>>> import numpy as np
>>> np.set_printoptions(precision=2, suppress=True, linewidth=160)
>>> def rnd(a):
...     return np.round(a, 2) + 0
... 
>>> E = -1 * np.eye(6) + np.eye(6, k=1)
>>> E
array([[-1.,  1.,  0.,  0.,  0.,  0.],
       [ 0., -1.,  1.,  0.,  0.,  0.],
       [ 0.,  0., -1.,  1.,  0.,  0.],
       [ 0.,  0.,  0., -1.,  1.,  0.],
       [ 0.,  0.,  0.,  0., -1.,  1.],
       [ 0.,  0.,  0.,  0.,  0., -1.]])
>>> Y = np.linalg.invert(E)
Traceback (most recent call last):
  File "<python-input-5>", line 1, in <module>
    Y = np.linalg.invert(E)
        ^^^^^^^^^^^^^^^^
AttributeError: module 'numpy.linalg' has no attribute 'invert'
>>> Y = np.linalg.inv(E)
>>> np.allclose(Y, E.T)
False
>>> rnd(np.linalg.inv(Y))
array([[-1.,  1.,  0.,  0.,  0.,  0.],
       [ 0., -1.,  1.,  0.,  0.,  0.],
       [ 0.,  0., -1.,  1.,  0.,  0.],
       [ 0.,  0.,  0., -1.,  1.,  0.],
       [ 0.,  0.,  0.,  0., -1.,  1.],
       [ 0.,  0.,  0.,  0.,  0., -1.]])
>>> (np.abs(Y) > 1e-9).astype(int)
array([[1, 1, 1, 1, 1, 1],
       [0, 1, 1, 1, 1, 1],
       [0, 0, 1, 1, 1, 1],
       [0, 0, 0, 1, 1, 1],
       [0, 0, 0, 0, 1, 1],
       [0, 0, 0, 0, 0, 1]])
>>> rnd(np.linalg.det(E) * np.linalg.det(Y))
np.float64(1.0)
>>> rnd(np.linalg.slogdet(E)[0])
np.float64(1.0)
>>> rnd(np.linalg.det(E) * Y)
array([[-1., -1., -1., -1., -1., -1.],
       [ 0., -1., -1., -1., -1., -1.],
       [ 0.,  0., -1., -1., -1., -1.],
       [ 0.,  0.,  0., -1., -1., -1.],
       [ 0.,  0.,  0.,  0., -1., -1.],
       [ 0.,  0.,  0.,  0.,  0., -1.]])
>>> J = np.load("sample11.npy")
>>> J
array([[-1.,  3.,  2.],
       [ 3.,  7.,  6.],
       [ 2.,  6.,  2.]])
>>> # symmetric
>>> x = np.array([-2, -2, -1])
>>> rhs = J @ x
>>> rhs
array([ -6., -26., -18.])
>>> rnd(np.linalg.solve(J, rhs + J[:, 2]))
array([-2., -2.,  0.])
